$ python -q
>>> import numpy as np
>>> import numpy.linalg as la
>>> np.set_printoptions(precision=2, suppress=True, linewidth=120)
>>> K = np.array([[-5.0, 3.0, 0.0], [3.0, -5.0, 3.0], [0.0, 3.0, -4.0]])
>>> # equal to its transpose
>>> W = np.array([[0, 2, 0, 0, 1, 1], [1, 0, 1, 0, 1, 2], [0, 2, 1, 0, 1, 0]])
>>> beta = np.array([-5, 2, 5, 4, -5, 1])
>>> act = np.maximum(K @ W + beta, 0)
>>> la.matrix_rank(act)
np.int64(3)
>>> Z = np.array([[-2, -2, -2],
...     [1, 1, 1],
...     [2, -2, 2],
...     [0, -1, 1],
...     [-2, 1, 2],
...     [2, -2, 0]])
>>> act @ Z
array([[ 20., -24.,  20.],
       [ 20.,   4.,  24.],
       [ 22., -26.,  12.]])
>>> other = la.inv(K)
>>> np.round(K @ other, 2) + 0
array([[1., 0., 0.],
       [0., 1., 0.],
       [0., 0., 1.]])
>>> round(la.slogdet(K)[0], 2)
np.float64(-1.0)
>>> np.round(la.cond(K), 2)
np.float64(19.32)
>>> print((np.abs(other) > 1e-9).astype(int))
[[1 1 1]
 [1 1 1]
 [1 1 1]]
>>> np.allclose(other, K.T)
False
>>> vals, vecs = la.eigh(K)
>>> vals.sum(), np.trace(K)
(np.float64(-14.0), np.float64(-14.0))
>>> (vals > 1e-8).sum(), (vals < -1e-8).sum()
(np.int64(0), np.int64(3))
>>> np.round(vecs @ np.diag(vals) @ vecs.T, 2) + 0
array([[-5.,  3.,  0.],
       [ 3., -5.,  3.],
       [ 0.,  3., -4.]])
>>> print(np.round(vecs.T @ K @ vecs, 2) + 0)
[[-9.03  0.    0.  ]
 [ 0.   -4.51  0.  ]
 [ 0.    0.   -0.47]]
>>> la.eigvalsh(K + -3 * np.eye(3))
array([-12.03,  -7.51,  -3.47])
>>> print(np.abs(vecs[:, -1]).round(6).argmax())
1
>>> la.eigvalsh(K @ K)
array([ 0.22, 20.31, 81.47])
>>> print(vals)
[-9.03 -4.51 -0.47]
>>> np.unique(vals.round(6) + 0, return_counts=True)[1]
array([1, 1, 1])
>>> data = np.load("x.npy")
>>> data
array([[0, 2, 3],
       [2, 8, 4],
       [3, 4, 2]])
>>> f = np.array([1, 4, 3])
>>> other = data + np.outer(f, np.eye(3)[0])
>>> round(la.det(other) / la.det(data), 2), np.round(1 + la.solve(data, f)[0], 2)
(np.float64(1.5), np.float64(1.5))
>>> print(la.matrix_rank(la.inv(other) - la.inv(data), tol=1e-8))
1
>>> round(la.norm(data[0] - data[2]), 2)
np.float64(3.74)
>>> la.norm(data, axis=1)
array([3.61, 9.17, 5.39])
>>> np.round(la.norm(data) ** 2 / la.norm(data, 2) ** 2, 2)
np.float64(1.06)
>>> print(la.norm(data, axis=1).argmax())
1
>>> np.round(la.norm(data[0], 1), 2), round(float(la.norm(data[0], np.inf)), 2)
(np.float64(5.0), 3.0)
>>> data[0] @ data[2]
np.int64(14)
>>> round(la.norm(data, 2), 2)
np.float64(10.92)
>>> np.round(la.norm(data, 1), 2), round(float(la.norm(data, np.inf)), 2)
(np.float64(14.0), 14.0)
>>> vals, vecs = la.eigh(data)
>>> vec = np.array([2, 0, 1])
>>> print(np.abs(data).sum(axis=1).max(), np.round(np.abs(vals).max(), 2))
14 10.92
>>> (np.sign(vecs[:, -1].round(6)) == np.sign(vecs[0, -1].round(6))).astype(int)
array([1, 1, 1])
>>> la.eigvalsh(data[1:, 1:])
array([ 0., 10.])
>>> vec @ data @ vec
np.int64(14)
>>> vecs * np.abs(vals) @ vecs.T
array([[2.62, 2.34, 0.83],
       [2.34, 8.04, 3.72],
       [0.83, 3.72, 3.81]])
>>> J = np.loadtxt("w.csv", delimiter=",")
>>> J
array([[1., 0., 0., 0.],
       [0., 0., 0., 0.],
       [0., 1., 0., 0.],
       [0., 0., 0., 1.]])
>>> other = J[0, 0] * J[1:] - np.outer(J[1:, 0], J[0])
>>> other
array([[0., 0., 0., 0.],
       [0., 1., 0., 0.],
       [0., 0., 0., 1.]])
>>> la.matrix_rank(other), la.matrix_rank(J)
(np.int64(2), np.int64(3))
>>> A = np.loadtxt("dump.csv", delimiter=",")
>>> A
array([[ -0.18,  20.  ,  -0.4 ],
       [ -0.53, -19.96,  -1.19],
       [  2.52, -19.01,   5.67],
       [  8.11,   0.91,  18.26],
       [ -7.75,   5.99, -17.44],
       [  5.81,  13.98,  13.07],
       [ -5.36, -15.02, -12.07],
       [  8.12,  -0.22,  18.28],
       [ -7.86,   5.04, -17.69],
       [  7.71,  -6.32,  17.34],
       [ -2.63,  18.92,  -5.92],
       [  3.69, -17.82,   8.3 ],
       [ -4.55, -16.57, -10.24],
       [ -7.96,   3.96, -17.92],
       [  3.68,  17.83,   8.29]])
>>> z = A[:, 1] > np.median(A[:, 1])
>>> f = A[z].mean(axis=0) - A[~z].mean(axis=0)
>>> z.astype(int)
array([1, 0, 0, 0, 1, 1, 0, 0, 1, 0, 1, 0, 0, 1, 1])
>>> (((A - A.mean(axis=0)) @ f > 0) == z).mean()
np.float64(1.0)
>>> f
array([ -4.88,  23.99, -10.97])
>>> np.argsort(-np.abs(f).round(6), kind="stable")
array([1, 2, 0])
>>> ((A - A.mean(axis=0)) @ f > 0).astype(int)
array([1, 0, 0, 0, 1, 1, 0, 0, 1, 0, 1, 0, 0, 1, 1])
>>> dist = la.norm(A[:, None] - A[None], axis=-1)
>>> print(dist.shape)
(15, 15)
>>> la.matrix_rank(dist ** 2)
np.int64(3)
>>> dist[8].round(6).argsort(kind="stable")[:4]
array([ 8,  4, 13, 10])
>>> Uu, s, Vh = la.svd(A)
>>> np.argmax(s[:-1] / (s[1:] + 1e-6)) + 1
np.int64(2)
>>> other = Uu[:, :2] @ np.diag(s[:2]) @ Vh[:2]
>>> np.round(la.norm(A - other, 2), 2), np.round(s[2], 2)
(np.float64(0.0), np.float64(0.0))
>>> round(float(np.abs(A - other).max()), 2)
0.0
>>> f = np.array([1, 0, -2])
>>> np.convolve(A[11], f)
array([  3.69, -17.82,   0.92,  35.64, -16.6 ])
>>> np.round(np.cross(A[11, :3], A[9, :3]), 2) + 0
array([-256.47,    0.  ,  113.99])
>>> np.polyval(f, A[11])
array([ 11.61, 315.48,  66.91])
>>> r = la.matrix_rank(A)
>>> r
np.int64(2)
>>> ns = la.svd(A)[2][r:].T
>>> print(la.matrix_rank(A.T @ A), la.matrix_rank(A @ A.T))
2 2
>>> [int(la.matrix_rank(np.delete(A, i, axis=0))) for i in range(15)]
[2, 2, 2, 2, 2, 2, 2, 2, 2, 2, 2, 2, 2, 2, 2]
>>> np.round(ns @ ns.T, 2) + 0
array([[ 0.84,  0.  , -0.37],
       [ 0.  ,  0.  ,  0.  ],
       [-0.37,  0.  ,  0.16]])
>>> m1 = np.load("data.npy")
>>> m1
array([[  0.2,  -1. , -14. ,  -0.3],
       [ -0.1,  -0.6, -10. ,  -0.7],
       [  0.7,  -0.7, -12. ,   1. ],
       [  1.1,   0. , -14. ,  -1.5]])
>>> # column 2 dominates
>>> (la.matrix_power((J != 0) + (J.T != 0) + np.eye(4), 4) > 0).astype(int)
array([[1, 0, 0, 0],
       [0, 1, 1, 0],
       [0, 1, 1, 0],
       [0, 0, 0, 1]])
>>> J @ J
array([[1., 0., 0., 0.],
       [0., 0., 0., 0.],
       [0., 0., 0., 0.],
       [0., 0., 0., 1.]])
>>> [round(float(x), 2) for x in la.svd(m1, compute_uv=False)[:3]]
[25.28, 1.87, 1.0]
>>> print(round(float(la.norm(m1, 2) / la.norm(m1)), 2))
1.0
>>> la.matrix_rank(m1, rtol=0.1)
np.int64(1)
>>> m1.shape
(4, 4)
>>> print(np.diff(m1, axis=0))
[[-0.3  0.4  4.  -0.4]
 [ 0.8 -0.1 -2.   1.7]
 [ 0.4  0.7 -2.  -2.5]]
>>> np.unravel_index(np.abs(m1).argmax(), m1.shape)
(np.int64(0), np.int64(2))
>>> np.round(la.norm(m1), 2)
np.float64(25.37)
>>> feats = np.loadtxt("arr.csv", delimiter=",")
>>> feats
array([[ 2.,  0.,  0.,  0.],
       [-1.,  2.,  0.,  0.],
       [-4., -8.,  6.,  0.],
       [ 0.,  1., -6., -8.]])
>>> # triangular
>>> rng = np.random.default_rng(697624)
>>> z = rng.permutation(4)
>>> z
array([0, 2, 3, 1])
>>> other = feats[z][:, z]
>>> np.trace(other)
np.float64(2.0)
>>> print(np.sort(np.abs(la.eigvals(other))))
[2. 2. 6. 8.]
>>> round(la.det(other), 2), np.round(la.det(feats[z]), 2)
(np.float64(-192.0), np.float64(-192.0))
>>> other
array([[ 2.,  0.,  0.,  0.],
       [-4.,  6.,  0., -8.],
       [ 0., -6., -8.,  1.],
       [-1.,  0.,  0.,  2.]])
>>> np.allclose(other, feats)
False
>>> np.allclose(m1, m1.T)
False
>>> print(round(float(np.abs(la.eigvals(m1)).max()), 2))
10.37
>>> proj = np.triu(np.array([[0, 0, -2, 2], [0, 1, -2, -2], [-2, 1, 2, -2], [1, -1, 2, 1]]), 1) + np.eye(4)
>>> other = proj @ feats @ la.inv(proj)
>>> other
array([[ 10.,  18.,  32.,  64.],
       [  7.,  16.,  46., 126.],
       [ -4., -10., -10., -16.],
       [  0.,   1.,  -4., -14.]])
>>> la.matrix_rank(other)
np.int64(4)
>>> np.round(la.det(other), 2)
np.float64(-192.0)
>>> arr = -1 * np.eye(4) + np.eye(4, k=1)
>>> arr
array([[-1.,  1.,  0.,  0.],
       [ 0., -1.,  1.,  0.],
       [ 0.,  0., -1.,  1.],
       [ 0.,  0.,  0., -1.]])
>>> t = np.radians(135)
>>> Rm = np.eye(4)
>>> Rm[3, 3] = Rm[2, 2] = np.cos(t)
>>> Rm[3, 2], Rm[2, 3] = -np.sin(t), np.sin(t)
>>> Rm
array([[ 1.  ,  0.  ,  0.  ,  0.  ],
       [ 0.  ,  1.  ,  0.  ,  0.  ],
       [ 0.  ,  0.  , -0.71,  0.71],
       [ 0.  ,  0.  , -0.71, -0.71]])
>>> other = arr @ Rm.T
>>> other.round(2) + 0
array([[-1.  ,  1.  ,  0.  ,  0.  ],
       [ 0.  , -1.  , -0.71, -0.71],
       [ 0.  ,  0.  ,  1.41,  0.  ],
       [ 0.  ,  0.  , -0.71,  0.71]])
>>> np.allclose(la.norm(arr, axis=1), la.norm(other, axis=1))
True
>>> np.allclose(arr @ arr.T, other @ other.T)
True
>>> print(la.svd(arr, compute_uv=False), la.svd(other, compute_uv=False))
[1.88 1.53 1.   0.35] [1.88 1.53 1.   0.35]
